% ipython --no-banner

In [1]: import numpy as np

In [2]: import numpy.linalg as la

In [3]: np.set_printoptions(precision=3, suppress=True, linewidth=140, legacy="1.25")

In [4]: def rd(a):
   ...:     return np.round(a, 3) + 0
   ...: 

In [5]: theta = np.deg2rad(45)

In [6]: K = np.eye(14)

In [7]: K[np.ix_([9, 5], [9, 5])] = [[np.cos(theta), -np.sin(theta)], [np.sin(theta), np.cos(theta)]]

In [8]: rd(K)
Out[8]: 
array([[ 1.   ,  0.   ,  0.   ,  0.   ,  0.   ,  0.   ,  0.   ,  0.   ,  0.   ,  0.   ,  0.   ,  0.   ,  0.   ,  0.   ],
       [ 0.   ,  1.   ,  0.   ,  0.   ,  0.   ,  0.   ,  0.   ,  0.   ,  0.   ,  0.   ,  0.   ,  0.   ,  0.   ,  0.   ],
       [ 0.   ,  0.   ,  1.   ,  0.   ,  0.   ,  0.   ,  0.   ,  0.   ,  0.   ,  0.   ,  0.   ,  0.   ,  0.   ,  0.   ],
       [ 0.   ,  0.   ,  0.   ,  1.   ,  0.   ,  0.   ,  0.   ,  0.   ,  0.   ,  0.   ,  0.   ,  0.   ,  0.   ,  0.   ],
       [ 0.   ,  0.   ,  0.   ,  0.   ,  1.   ,  0.   ,  0.   ,  0.   ,  0.   ,  0.   ,  0.   ,  0.   ,  0.   ,  0.   ],
       [ 0.   ,  0.   ,  0.   ,  0.   ,  0.   ,  0.707,  0.   ,  0.   ,  0.   ,  0.707,  0.   ,  0.   ,  0.   ,  0.   ],
       [ 0.   ,  0.   ,  0.   ,  0.   ,  0.   ,  0.   ,  1.   ,  0.   ,  0.   ,  0.   ,  0.   ,  0.   ,  0.   ,  0.   ],
       [ 0.   ,  0.   ,  0.   ,  0.   ,  0.   ,  0.   ,  0.   ,  1.   ,  0.   ,  0.   ,  0.   ,  0.   ,  0.   ,  0.   ],
       [ 0.   ,  0.   ,  0.   ,  0.   ,  0.   ,  0.   ,  0.   ,  0.   ,  1.   ,  0.   ,  0.   ,  0.   ,  0.   ,  0.   ],
       [ 0.   ,  0.   ,  0.   ,  0.   ,  0.   , -0.707,  0.   ,  0.   ,  0.   ,  0.707,  0.   ,  0.   ,  0.   ,  0.   ],
       [ 0.   ,  0.   ,  0.   ,  0.   ,  0.   ,  0.   ,  0.   ,  0.   ,  0.   ,  0.   ,  1.   ,  0.   ,  0.   ,  0.   ],
       [ 0.   ,  0.   ,  0.   ,  0.   ,  0.   ,  0.   ,  0.   ,  0.   ,  0.   ,  0.   ,  0.   ,  1.   ,  0.   ,  0.   ],
       [ 0.   ,  0.   ,  0.   ,  0.   ,  0.   ,  0.   ,  0.   ,  0.   ,  0.   ,  0.   ,  0.   ,  0.   ,  1.   ,  0.   ],
       [ 0.   ,  0.   ,  0.   ,  0.   ,  0.   ,  0.   ,  0.   ,  0.   ,  0.   ,  0.   ,  0.   ,  0.   ,  0.   ,  1.   ]])

In [9]: # columns are unit length and at right angles

In [10]: x = np.array([2, 3, -5, -3, -4, -4, 8, 9, 4, 7, -9, 0, 5, -6])

In [11]: rd(la.det(K))
Out[11]: 1.0

In [12]: rd(la.norm(x)), rd(la.norm(K @ x))
Out[12]: (20.761, 20.761)

In [13]: [p for p in range(1, 25) if np.allclose(la.matrix_power(K, p), np.eye(14))]
Out[13]: [8, 16, 24]

In [14]: rd(K.T @ (K @ x))
Out[14]: array([ 2.,  3., -5., -3., -4., -4.,  8.,  9.,  4.,  7., -9.,  0.,  5., -6.])

In [15]: rng = np.random.default_rng(37)

In [16]: idx = rng.permutation(14)

In [17]: A2 = K[:, idx] * rng.choice([-1, 1], 14)

In [18]: rd(A2)
Out[18]: 
array([[ 0.   ,  0.   ,  0.   ,  0.   ,  0.   ,  0.   ,  0.   , -1.   ,  0.   ,  0.   ,  0.   ,  0.   ,  0.   ,  0.   ],
       [ 0.   ,  0.   ,  0.   ,  0.   ,  0.   ,  0.   , -1.   ,  0.   ,  0.   ,  0.   ,  0.   ,  0.   ,  0.   ,  0.   ],
       [ 0.   ,  0.   ,  0.   ,  0.   ,  0.   ,  0.   ,  0.   ,  0.   ,  0.   ,  0.   ,  0.   ,  0.   ,  0.   ,  1.   ],
       [ 0.   ,  1.   ,  0.   ,  0.   ,  0.   ,  0.   ,  0.   ,  0.   ,  0.   ,  0.   ,  0.   ,  0.   ,  0.   ,  0.   ],
       [ 0.   ,  0.   ,  0.   ,  0.   ,  0.   ,  0.   ,  0.   ,  0.   ,  0.   ,  0.   ,  0.   ,  0.   , -1.   ,  0.   ],
       [ 0.   ,  0.   ,  0.   ,  0.   ,  0.   ,  0.   ,  0.   ,  0.   , -0.707,  0.   ,  0.707,  0.   ,  0.   ,  0.   ],
       [ 0.   ,  0.   ,  0.   ,  0.   ,  0.   ,  0.   ,  0.   ,  0.   ,  0.   ,  1.   ,  0.   ,  0.   ,  0.   ,  0.   ],
       [ 0.   ,  0.   ,  0.   ,  0.   ,  0.   ,  1.   ,  0.   ,  0.   ,  0.   ,  0.   ,  0.   ,  0.   ,  0.   ,  0.   ],
       [-1.   ,  0.   ,  0.   ,  0.   ,  0.   ,  0.   ,  0.   ,  0.   ,  0.   ,  0.   ,  0.   ,  0.   ,  0.   ,  0.   ],
       [ 0.   ,  0.   ,  0.   ,  0.   ,  0.   ,  0.   ,  0.   ,  0.   ,  0.707,  0.   ,  0.707,  0.   ,  0.   ,  0.   ],
       [ 0.   ,  0.   ,  1.   ,  0.   ,  0.   ,  0.   ,  0.   ,  0.   ,  0.   ,  0.   ,  0.   ,  0.   ,  0.   ,  0.   ],
       [ 0.   ,  0.   ,  0.   ,  0.   ,  0.   ,  0.   ,  0.   ,  0.   ,  0.   ,  0.   ,  0.   ,  1.   ,  0.   ,  0.   ],
       [ 0.   ,  0.   ,  0.   ,  0.   ,  1.   ,  0.   ,  0.   ,  0.   ,  0.   ,  0.   ,  0.   ,  0.   ,  0.   ,  0.   ],
       [ 0.   ,  0.   ,  0.   ,  1.   ,  0.   ,  0.   ,  0.   ,  0.   ,  0.   ,  0.   ,  0.   ,  0.   ,  0.   ,  0.   ]])

In [19]: Uu, _, Vh = la.svd(K.T @ A2)

In [20]: print(idx)
[ 8  3 10 13 12  7  1  0  5  6  9 11  4  2]

In [21]: r0 = np.array([4, 4, 3, 5, 3])

In [22]: r1 = np.array([1, 1, 1, 2, 1, 1, 2, 1, 0, 2, 0, 0, 0, 2, 1, 2])

In [23]: m1 = r0[:, None] + r1[None, :]

In [24]: m1
Out[24]: 
array([[5, 5, 5, 6, 5, 5, 6, 5, 4, 6, 4, 4, 4, 6, 5, 6],
       [5, 5, 5, 6, 5, 5, 6, 5, 4, 6, 4, 4, 4, 6, 5, 6],
       [4, 4, 4, 5, 4, 4, 5, 4, 3, 5, 3, 3, 3, 5, 4, 5],
       [6, 6, 6, 7, 6, 6, 7, 6, 5, 7, 5, 5, 5, 7, 6, 7],
       [4, 4, 4, 5, 4, 4, 5, 4, 3, 5, 3, 3, 3, 5, 4, 5]])

In [25]: Uu, sv, Vh = la.svd(m1)

In [26]: vecs = Vh[:(sv > 1e-8).sum()]

In [27]: x = m1[2] + -3 * m1[0] + rng.integers(2) * np.eye(16)[0]

In [28]: x
Out[28]: array([-11., -11., -11., -13., -11., -11., -13., -11.,  -9., -13.,  -9.,  -9.,  -9., -13., -11., -13.])

In [29]: print(np.allclose(vecs.T @ vecs @ x, x))
True

In [30]: rd(la.norm(x - vecs.T @ vecs @ x))
Out[30]: 0.0

In [31]: print(la.matrix_rank(np.vstack([m1, x])))
2

In [32]: rd(np.trace(la.pinv(m1) @ m1))
Out[32]: 2.0

In [33]: la.lstsq(m1[:-1].T, m1[-1])[2]
Out[33]: 2

In [34]: try:
    ...:     la.inv(m1)
    ...: except la.LinAlgError as e:
    ...:     print("failed:", e)
    ...: 
failed: Last 2 dimensions of the array must be square

In [35]: E = np.loadtxt("x.csv", delimiter=",")

In [36]: rd(E)
Out[36]: 
array([[-0.227,  0.211, -0.134,  0.334,  0.075,  0.402, -0.664, -0.016, -0.141,  0.29 , -0.25 ],
       [ 0.13 , -0.158, -0.094, -0.158,  0.601, -0.439, -0.28 ,  0.049, -0.494,  0.093,  0.193],
       [ 0.065, -0.47 , -0.095, -0.004,  0.023,  0.168, -0.148, -0.711, -0.062, -0.426, -0.154],
       [ 0.065,  0.095,  0.229, -0.338, -0.549, -0.216, -0.117, -0.378, -0.314,  0.465, -0.016],
       [ 0.324, -0.481,  0.445, -0.006, -0.02 , -0.096, -0.395,  0.246,  0.441,  0.156, -0.141],
       [-0.551, -0.069,  0.054, -0.053,  0.18 , -0.084, -0.082, -0.31 ,  0.448,  0.247,  0.532],
       [ 0.454,  0.013, -0.223, -0.354, -0.031,  0.564, -0.12 ,  0.064,  0.024,  0.069,  0.525],
       [ 0.292,  0.145,  0.177,  0.688, -0.213, -0.19 , -0.119, -0.118, -0.099, -0.173,  0.49 ],
       [-0.421, -0.161,  0.004, -0.221, -0.402, -0.059, -0.355,  0.378, -0.198, -0.483,  0.204],
       [-0.194, -0.176,  0.672,  0.063,  0.19 ,  0.443,  0.261,  0.049, -0.4  ,  0.047,  0.102],
       [-0.097, -0.621, -0.421,  0.308, -0.233,  0.029,  0.243,  0.168, -0.173,  0.393,  0.075]])

In [37]: # keeps lengths

In [38]: def softmax(z):
    ...:     e = np.exp(z - z.max(axis=-1, keepdims=True))
    ...:     return e / e.sum(axis=-1, keepdims=True)
    ...: 

In [39]: print(rd(softmax(E[8])))
[0.067 0.087 0.103 0.082 0.069 0.097 0.072 0.15  0.084 0.063 0.126]

In [40]: rd(softmax(E[8] + -3))
Out[40]: array([0.067, 0.087, 0.103, 0.082, 0.069, 0.097, 0.072, 0.15 , 0.084, 0.063, 0.126])

In [41]: rd(softmax(E).sum(axis=1))
Out[41]: array([1., 1., 1., 1., 1., 1., 1., 1., 1., 1., 1.])

In [42]: print(rd(softmax(10 * E[8])))
[0.    0.004 0.02  0.002 0.    0.01  0.001 0.816 0.003 0.    0.144]

In [43]: S = E @ E.T / np.sqrt(11)

In [44]: rd(softmax(S)[8] @ E)
Out[44]: array([-0.027, -0.152,  0.054,  0.016, -0.046,  0.044, -0.167, -0.039, -0.091,  0.045,  0.144])

In [45]: softmax(S).round(6).argmax(axis=1)
Out[45]: array([ 0,  1,  2,  3,  4,  5,  6,  7,  8,  9, 10])
